% python3 -q
>>> import numpy as np
>>> from numpy import linalg as LA
>>> np.set_printoptions(precision=1, suppress=True, linewidth=160)
>>> X = np.loadtxt("arr.csv", delimiter=",")
>>> print(X.round(1) + 0)
[[-0.7 -0.6  0.1 -0.4 -0.2]
 [ 0.2 -0.3 -0.7 -0.3  0.5]
 [-0.5  0.6  0.1 -0.3  0.5]
 [ 0.6  0.   0.4 -0.7 -0.1]
 [ 0.1 -0.4  0.5  0.3  0.7]]
>>> Q = X.astype(float).copy()
>>> for j in range(5):
...     Q[:, j] -= Q[:, :j] @ (Q[:, :j].T @ Q[:, j])
...     Q[:, j] /= LA.norm(Q[:, j])
... 
>>> print(Q.round(1) + 0)
[[-0.7 -0.6  0.1 -0.4 -0.2]
 [ 0.2 -0.3 -0.7 -0.3  0.5]
 [-0.5  0.6  0.1 -0.3  0.5]
 [ 0.6  0.   0.4 -0.7 -0.1]
 [ 0.1 -0.4  0.5  0.3  0.7]]
>>> print(np.round(Q.T @ Q, 1) + 0)
[[1. 0. 0. 0. 0.]
 [0. 1. 0. 0. 0.]
 [0. 0. 1. 0. 0.]
 [0. 0. 0. 1. 0.]
 [0. 0. 0. 0. 1.]]
>>> w1 = np.array([[2, -2], [-1, -1], [0, -2], [1, 2], [-2, -1]])
>>> c = np.array([1, 5])
>>> act = np.maximum(X @ w1 + c, 0)
>>> print((act > 0).astype(int))
[[1 1]
 [1 1]
 [0 1]
 [1 1]
 [1 1]]
>>> print(act)
[[0.2 5.9]
 [0.3 5.3]
 [0.  3.9]
 [1.5 1.7]
 [0.6 4.1]]
>>> print((act > 0).mean(axis=0))
[0.8 1. ]
>>> W2 = np.array([[-9, 6], [1, 5]])
>>> print(act @ W2)
[[  3.9  30.9]
 [  2.3  28.3]
 [  3.9  19.5]
 [-12.   17.5]
 [ -1.2  23.9]]
>>> print((act @ W2).round(6).argmax(axis=1))
[1 1 1 1 1]
>>> u, v = act[2], act[3]
>>> print(np.round(u @ v, 1))
6.5
>>> pr = (u @ v) / (u @ u) * u
>>> print(np.outer(u, v))
[[0.  0. ]
 [5.9 6.5]]
>>> rng = np.random.default_rng(6033)
>>> M2 = X + rng.integers(-2, 3, (5, 1)) @ rng.integers(-2, 3, (1, 5))
>>> print(M2)
[[ 3.3 -2.6 -3.9  3.6  1.8]
 [-3.8  1.7  3.3 -4.3 -1.5]
 [-4.5  2.6  4.1 -4.3 -1.5]
 [-3.4  2.   4.4 -4.7 -2.1]
 [ 0.1 -0.4  0.5  0.3  0.7]]
>>> print(LA.matrix_rank(M2 - X, tol=1e-8))
1
>>> print(np.abs(M2 - X).sum(axis=1))
[16. 16. 16. 16.  0.]
>>> print(LA.eigvals(X))
[-0.8+0.6j -0.8-0.6j -0.2+1.j  -0.2-1.j   1. +0.j ]
>>> print(np.poly(X))
[ 1.   0.9  0.6 -0.6 -0.9 -1. ]
>>> print(round(np.einsum("ii->", X), 1))
-0.9
>>> print(np.round(np.kron(np.eye(2, dtype=int), X), 1) + 0)
[[-0.7 -0.6  0.1 -0.4 -0.2  0.   0.   0.   0.   0. ]
 [ 0.2 -0.3 -0.7 -0.3  0.5  0.   0.   0.   0.   0. ]
 [-0.5  0.6  0.1 -0.3  0.5  0.   0.   0.   0.   0. ]
 [ 0.6  0.   0.4 -0.7 -0.1  0.   0.   0.   0.   0. ]
 [ 0.1 -0.4  0.5  0.3  0.7  0.   0.   0.   0.   0. ]
 [ 0.   0.   0.   0.   0.  -0.7 -0.6  0.1 -0.4 -0.2]
 [ 0.   0.   0.   0.   0.   0.2 -0.3 -0.7 -0.3  0.5]
 [ 0.   0.   0.   0.   0.  -0.5  0.6  0.1 -0.3  0.5]
 [ 0.   0.   0.   0.   0.   0.6  0.   0.4 -0.7 -0.1]
 [ 0.   0.   0.   0.   0.   0.1 -0.4  0.5  0.3  0.7]]
>>> print(np.round(LA.eigvals(X).sum().real, 1))
-0.9
>>> K = np.load("mat.npy")
>>> print(K)
[[  9.6   4.3  -4.3]
 [ -4.5  -1.7   1.9]
 [  2.5   1.   -1.3]
 [ 12.8   5.5  -5.2]
 [ -0.3   0.    0. ]
 [ -7.6  -3.1   3.2]
 [  1.4   1.   -1. ]
 [  7.1   2.8  -2.7]
 [ -2.5  -1.1   1. ]
 [ -2.6  -1.4   1. ]
 [ 11.5   5.4  -5.2]
 [ 12.6   5.4  -5.4]
 [-11.4  -4.8   4.6]
 [  0.2   0.3  -0.5]
 [ -8.3  -3.7   3.4]
 [  2.9   0.7  -0.6]
 [ -5.5  -2.2   2.4]
 [ -2.9  -1.7   0.7]
 [-12.7  -5.5   5.2]
 [  7.3   3.3  -2.6]
 [  8.6   3.7  -3.5]
 [-11.5  -4.6   4.4]
 [  9.7   4.2  -4. ]
 [  6.8   3.2  -3.9]
 [ 13.1   5.5  -5.4]
 [  8.2   3.9  -4.1]
 [  2.1   0.4  -0.6]
 [  8.1   3.6  -4. ]]
>>> W2 = K[[9, 16]].astype(float)
>>> for _ in range(7):
...     labels = LA.norm(K[:, None] - W2, axis=-1).argmin(axis=1)
...     W2 = np.array([K[labels == j].mean(axis=0) for j in range(2)])
... 
>>> print(labels)
[0 1 0 0 1 1 0 0 1 1 0 0 1 1 1 0 1 1 1 0 0 1 0 0 0 0 0 0]
>>> print(W2[1] - W2[0])
[-13.6  -5.8   5.6]
>>> print(np.bincount(labels))
[16 12]
>>> print(np.abs(W2[1] - W2[0]).argmax())
0
